In [1]: import numpy as np

In [2]: from numpy import linalg as LA

In [3]: np.set_printoptions(suppress=True, linewidth=120)

In [4]: tidy = lambda a: np.round(a, 4) + 0

In [5]: X = np.diag(np.array([0, 2, 1, 0, -1, -1, 2])) + 5 * np.eye(7, k=1) + 5 * np.eye(7, k=-1)

In [6]: X
Out[6]: 
array([[ 0.,  5.,  0.,  0.,  0.,  0.,  0.],
       [ 5.,  2.,  5.,  0.,  0.,  0.,  0.],
       [ 0.,  5.,  1.,  5.,  0.,  0.,  0.],
       [ 0.,  0.,  5.,  0.,  5.,  0.,  0.],
       [ 0.,  0.,  0.,  5., -1.,  5.,  0.],
       [ 0.,  0.,  0.,  0.,  5., -1.,  5.],
       [ 0.,  0.,  0.,  0.,  0.,  5.,  2.]])

In [7]: # symmetric, so the eigenvalues are real

In [8]: evals, V = LA.eigh(X)

In [9]: tidy(LA.eigvalsh(X @ X))
Out[9]: array([ 0.2225, 11.3837, 20.0139, 41.9412, 55.7817, 86.6741, 94.9829])

In [10]: np.unique(evals.round(6) + 0, return_counts=True)[1]
Out[10]: array([1, 1, 1, 1, 1, 1, 1])

In [11]: tidy(evals)
Out[11]: array([-9.3099, -6.4762, -3.374 ,  0.4717,  4.4737,  7.4687,  9.7459])

In [12]: tidy(LA.eigvalsh(X + 3 * np.eye(7)))
Out[12]: array([-6.3099, -3.4762, -0.374 ,  3.4717,  7.4737, 10.4687, 12.7459])

In [13]: tidy(np.abs(V[:, -1]))
Out[13]: array([0.2749, 0.5357, 0.5551, 0.4352, 0.2933, 0.195 , 0.1259])

In [14]: tidy(evals.sum()), np.trace(X)
Out[14]: (np.float64(3.0), np.float64(3.0))

In [15]: tidy(V @ np.diag(evals) @ V.T)
Out[15]: 
array([[ 0.,  5.,  0.,  0.,  0.,  0.,  0.],
       [ 5.,  2.,  5.,  0.,  0.,  0.,  0.],
       [ 0.,  5.,  1.,  5.,  0.,  0.,  0.],
       [ 0.,  0.,  5.,  0.,  5.,  0.,  0.],
       [ 0.,  0.,  0.,  5., -1.,  5.,  0.],
       [ 0.,  0.,  0.,  0.,  5., -1.,  5.],
       [ 0.,  0.,  0.,  0.,  0.,  5.,  2.]])

In [16]: tidy(V.T @ X @ V)
Out[16]: 
array([[-9.3099,  0.    ,  0.    ,  0.    ,  0.    ,  0.    ,  0.    ],
       [ 0.    , -6.4762,  0.    ,  0.    ,  0.    ,  0.    ,  0.    ],
       [ 0.    ,  0.    , -3.374 ,  0.    ,  0.    ,  0.    ,  0.    ],
       [ 0.    ,  0.    ,  0.    ,  0.4717,  0.    ,  0.    ,  0.    ],
       [ 0.    ,  0.    ,  0.    ,  0.    ,  4.4737,  0.    ,  0.    ],
       [ 0.    ,  0.    ,  0.    ,  0.    ,  0.    ,  7.4687,  0.    ],
       [ 0.    ,  0.    ,  0.    ,  0.    ,  0.    ,  0.    ,  9.7459]])

In [17]: np.abs(V[:, -1]).round(6).argmax()
Out[17]: np.int64(2)

In [18]: tidy(LA.svd(X, compute_uv=False))
Out[18]: array([9.7459, 9.3099, 7.4687, 6.4762, 4.4737, 3.374 , 0.4717])

In [19]: tidy(np.abs(LA.eigvals(X)).max())
Out[19]: np.float64(9.7459)

In [20]: (X + X.T) / 2
Out[20]: 
array([[ 0.,  5.,  0.,  0.,  0.,  0.,  0.],
       [ 5.,  2.,  5.,  0.,  0.,  0.,  0.],
       [ 0.,  5.,  1.,  5.,  0.,  0.,  0.],
       [ 0.,  0.,  5.,  0.,  5.,  0.,  0.],
       [ 0.,  0.,  0.,  5., -1.,  5.,  0.],
       [ 0.,  0.,  0.,  0.,  5., -1.,  5.],
       [ 0.,  0.,  0.,  0.,  0.,  5.,  2.]])

In [21]: np.allclose(X, X.T)
Out[21]: True

In [22]: x = np.array([-2, -4, 4, 1, -2, -3, 1])

In [23]: h = np.maximum(X @ x, 0)

In [24]: h
Out[24]: array([ 0.,  2.,  0., 10.,  0.,  0.,  0.])

In [25]: np.maximum(X @ x, 0) - np.maximum(-X @ x, 0)
Out[25]: array([-20.,   2., -11.,  10.,  -8.,  -2., -13.])

In [26]: tidy(np.tanh(X @ x))
Out[26]: array([-1.   ,  0.964, -1.   ,  1.   , -1.   , -0.964, -1.   ])

In [27]: rng = np.random.default_rng(619444)

In [28]: lab = rng.permutation(7)

In [29]: lab
Out[29]: array([5, 4, 1, 6, 0, 3, 2])

In [30]: other = X[lab][:, lab]

In [31]: np.diag(other)
Out[31]: array([-1., -1.,  2.,  2.,  0.,  0.,  1.])

In [32]: np.trace(other)
Out[32]: np.float64(3.0)

In [33]: evals, V = LA.eigh(X)

In [34]: x = np.array([3, 0, 2, 3, 2, 2, 3])

In [35]: x @ X @ x
Out[35]: np.float64(234.0)

In [36]: np.abs(X).sum(axis=1).max(), tidy(np.abs(evals).max())
Out[36]: (np.float64(12.0), np.float64(9.7459))

In [37]: m1 = np.loadtxt("mat.csv", delimiter=",")

In [38]: m1
Out[38]: 
array([[0., 0., 1., 1., 0., 0., 0., 0., 0., 0., 0., 0.],
       [0., 0., 0., 0., 0., 0., 0., 0., 0., 0., 1., 0.],
       [1., 0., 0., 0., 0., 0., 0., 1., 0., 1., 0., 0.],
       [1., 0., 0., 0., 0., 0., 0., 0., 0., 1., 0., 0.],
       [0., 0., 0., 0., 0., 0., 0., 0., 1., 1., 0., 0.],
       [0., 0., 0., 0., 0., 0., 0., 0., 0., 0., 1., 0.],
       [0., 0., 0., 0., 0., 0., 0., 0., 1., 0., 0., 1.],
       [0., 0., 1., 0., 0., 0., 0., 0., 0., 0., 1., 0.],
       [0., 0., 0., 0., 1., 0., 1., 0., 0., 0., 0., 0.],
       [0., 0., 1., 1., 1., 0., 0., 0., 0., 0., 0., 0.],
       [0., 1., 0., 0., 0., 1., 0., 1., 0., 0., 0., 0.],
       [0., 0., 0., 0., 0., 0., 1., 0., 0., 0., 0., 0.]])

In [39]: # rank 10

In [40]: r = LA.matrix_rank(m1)

In [41]: r
Out[41]: np.int64(10)

In [42]: ns = LA.svd(m1)[2][r:].T

In [43]: [int(LA.matrix_rank(m1[:i])) for i in range(1, len(m1) + 1)]
Out[43]: [1, 2, 3, 4, 5, 5, 6, 7, 8, 9, 10, 10]

In [44]: [int(LA.matrix_rank(np.delete(m1, i, axis=0))) for i in range(12)]
Out[44]: [10, 10, 9, 9, 9, 10, 9, 9, 10, 10, 9, 10]

In [45]: np.allclose(m1 @ ns, 0)
Out[45]: True

In [46]: tidy(LA.matrix_power(m1, 4))
Out[46]: 
array([[ 9.,  1.,  0.,  0.,  0.,  1.,  0.,  6.,  2., 11.,  0.,  0.],
       [ 1.,  3.,  0.,  0.,  0.,  3.,  0.,  4.,  0.,  1.,  0.,  0.],
       [ 0.,  0., 15., 11.,  7.,  0.,  1.,  0.,  0.,  0.,  6.,  0.],
       [ 0.,  0., 11.,  9.,  6.,  0.,  1.,  0.,  0.,  0.,  2.,  0.],
       [ 0.,  0.,  7.,  6.,  7.,  0.,  4.,  0.,  0.,  0.,  1.,  0.],
       [ 1.,  3.,  0.,  0.,  0.,  3.,  0.,  4.,  0.,  1.,  0.,  0.],
       [ 0.,  0.,  1.,  1.,  4.,  0.,  5.,  0.,  0.,  0.,  0.,  0.],
       [ 6.,  4.,  0.,  0.,  0.,  4.,  0.,  8.,  1.,  7.,  0.,  0.],
       [ 2.,  0.,  0.,  0.,  0.,  0.,  0.,  1.,  6.,  5.,  0.,  3.],
       [11.,  1.,  0.,  0.,  0.,  1.,  0.,  7.,  5., 15.,  0.,  1.],
       [ 0.,  0.,  6.,  2.,  1.,  0.,  0.,  0.,  0.,  0., 10.,  0.],
       [ 0.,  0.,  0.,  0.,  0.,  0.,  0.,  0.,  3.,  1.,  0.,  2.]])

In [47]: m1 @ m1
Out[47]: 
array([[2., 0., 0., 0., 0., 0., 0., 1., 0., 2., 0., 0.],
       [0., 1., 0., 0., 0., 1., 0., 1., 0., 0., 0., 0.],
       [0., 0., 3., 2., 1., 0., 0., 0., 0., 0., 1., 0.],
       [0., 0., 2., 2., 1., 0., 0., 0., 0., 0., 0., 0.],
       [0., 0., 1., 1., 2., 0., 1., 0., 0., 0., 0., 0.],
       [0., 1., 0., 0., 0., 1., 0., 1., 0., 0., 0., 0.],
       [0., 0., 0., 0., 1., 0., 2., 0., 0., 0., 0., 0.],
       [1., 1., 0., 0., 0., 1., 0., 2., 0., 1., 0., 0.],
       [0., 0., 0., 0., 0., 0., 0., 0., 2., 1., 0., 1.],
       [2., 0., 0., 0., 0., 0., 0., 1., 1., 3., 0., 0.],
       [0., 0., 1., 0., 0., 0., 0., 0., 0., 0., 3., 0.],
       [0., 0., 0., 0., 0., 0., 0., 0., 1., 0., 0., 1.]])

In [48]: tidy(LA.det(m1))
Out[48]: np.float64(0.0)

In [49]: tidy(LA.norm(m1[0], 1)), tidy(LA.norm(m1[0], np.inf))
Out[49]: (np.float64(2.0), np.float64(1.0))

In [50]: tidy(LA.norm(m1, axis=1))
Out[50]: array([1.4142, 1.    , 1.7321, 1.4142, 1.4142, 1.    , 1.4142, 1.4142, 1.4142, 1.7321, 1.7321, 1.    ])

In [51]: tidy(LA.norm(m1, "nuc"))
Out[51]: np.float64(14.0566)

In [52]: data = np.loadtxt("case6.csv", delimiter=",")

In [53]: data
Out[53]: 
array([[-5., -3., -4.,  0.,  0.,  0.,  0.,  0.,  0.,  0.,  0.,  0.],
       [-5.,  3.,  1.,  0.,  0.,  0.,  0.,  0.,  0.,  0.,  0.,  0.],
       [ 5., -3.,  1.,  0.,  0.,  0.,  0.,  0.,  0.,  0.,  0.,  0.],
       [ 0.,  0.,  0., -1., -2., -2., -1.,  0.,  2., -2.,  0.,  1.],
       [ 0.,  0.,  0., -2.,  2., -2.,  0.,  2., -2.,  2.,  2., -2.],
       [ 0.,  0.,  0., -2.,  2.,  0., -2., -1.,  2., -2., -1., -2.],
       [ 0.,  0.,  0., -1.,  2., -2., -2.,  1., -2.,  0.,  0., -2.],
       [ 0.,  0.,  0.,  1.,  0.,  0.,  1.,  1.,  1.,  2., -1., -1.],
       [ 0.,  0.,  0., -1.,  2.,  1.,  0., -2., -1.,  1., -1., -2.],
       [ 0.,  0.,  0.,  0., -1.,  0.,  1., -1.,  1.,  2.,  0.,  1.],
       [ 0.,  0.,  0., -1., -2.,  2.,  1.,  1.,  0., -1., -1., -1.],
       [ 0.,  0.,  0.,  1., -1., -2.,  1., -1.,  1., -1.,  2.,  0.]])

In [54]: (data != 0).astype(int)
Out[54]: 
array([[1, 1, 1, 0, 0, 0, 0, 0, 0, 0, 0, 0],
       [1, 1, 1, 0, 0, 0, 0, 0, 0, 0, 0, 0],
       [1, 1, 1, 0, 0, 0, 0, 0, 0, 0, 0, 0],
       [0, 0, 0, 1, 1, 1, 1, 0, 1, 1, 0, 1],
       [0, 0, 0, 1, 1, 1, 0, 1, 1, 1, 1, 1],
       [0, 0, 0, 1, 1, 0, 1, 1, 1, 1, 1, 1],
       [0, 0, 0, 1, 1, 1, 1, 1, 1, 0, 0, 1],
       [0, 0, 0, 1, 0, 0, 1, 1, 1, 1, 1, 1],
       [0, 0, 0, 1, 1, 1, 0, 1, 1, 1, 1, 1],
       [0, 0, 0, 0, 1, 0, 1, 1, 1, 1, 0, 1],
       [0, 0, 0, 1, 1, 1, 1, 1, 0, 1, 1, 1],
       [0, 0, 0, 1, 1, 1, 1, 1, 1, 1, 1, 0]])

In [55]: data @ data
Out[55]: 
array([[ 20.,  18.,  13.,   0.,   0.,   0.,   0.,   0.,   0.,   0.,   0.,   0.],
       [ 15.,  21.,  24.,   0.,   0.,   0.,   0.,   0.,   0.,   0.,   0.,   0.],
       [ -5., -27., -22.,   0.,   0.,   0.,   0.,   0.,   0.,   0.,   0.,   0.],
       [  0.,   0.,   0.,   9.,  -3.,   8.,   6.,  -6.,  -3.,  -1.,  -2.,   3.],
       [  0.,   0.,   0.,   2.,  -4.,   6.,  10.,  14.,  -8.,  18.,   0.,   0.],
       [  0.,   0.,   0.,  -4.,  14.,   8.,   0.,   0., -11.,   7.,   0.,  -6.],
       [  0.,   0.,   0.,   4.,  -4.,   4.,   8.,  11.,  -5.,  12.,   3.,   6.],
       [  0.,   0.,   0.,  -2.,   3.,  -3.,  -2.,  -2.,   1.,   7.,  -3.,  -1.],
       [  0.,   0.,   0.,  -7.,   9.,  -1.,  -5.,   3.,  -6.,   4.,   3.,  -1.],
       [  0.,   0.,   0.,   0.,  -1.,  -1.,   0.,  -7.,   1.,   0.,   0.,   1.],
       [  0.,   0.,   0.,   1.,   8.,   4.,  -7.,  -3.,   3.,  -4.,  -8.,  -4.],
       [  0.,   0.,   0.,   0.,  -7.,   3.,   1.,   1.,  -5.,  -5.,  -2.,   1.]])

In [56]: np.flatnonzero(LA.matrix_power((data != 0) + (data.T != 0) + np.eye(12), 12)[5])
Out[56]: array([ 3,  4,  5,  6,  7,  8,  9, 10, 11])

In [57]: (LA.matrix_power((data != 0) + (data.T != 0) + np.eye(12), 12) > 0).astype(int)
Out[57]: 
array([[1, 1, 1, 0, 0, 0, 0, 0, 0, 0, 0, 0],
       [1, 1, 1, 0, 0, 0, 0, 0, 0, 0, 0, 0],
       [1, 1, 1, 0, 0, 0, 0, 0, 0, 0, 0, 0],
       [0, 0, 0, 1, 1, 1, 1, 1, 1, 1, 1, 1],
       [0, 0, 0, 1, 1, 1, 1, 1, 1, 1, 1, 1],
       [0, 0, 0, 1, 1, 1, 1, 1, 1, 1, 1, 1],
       [0, 0, 0, 1, 1, 1, 1, 1, 1, 1, 1, 1],
       [0, 0, 0, 1, 1, 1, 1, 1, 1, 1, 1, 1],
       [0, 0, 0, 1, 1, 1, 1, 1, 1, 1, 1, 1],
       [0, 0, 0, 1, 1, 1, 1, 1, 1, 1, 1, 1],
       [0, 0, 0, 1, 1, 1, 1, 1, 1, 1, 1, 1],
       [0, 0, 0, 1, 1, 1, 1, 1, 1, 1, 1, 1]])
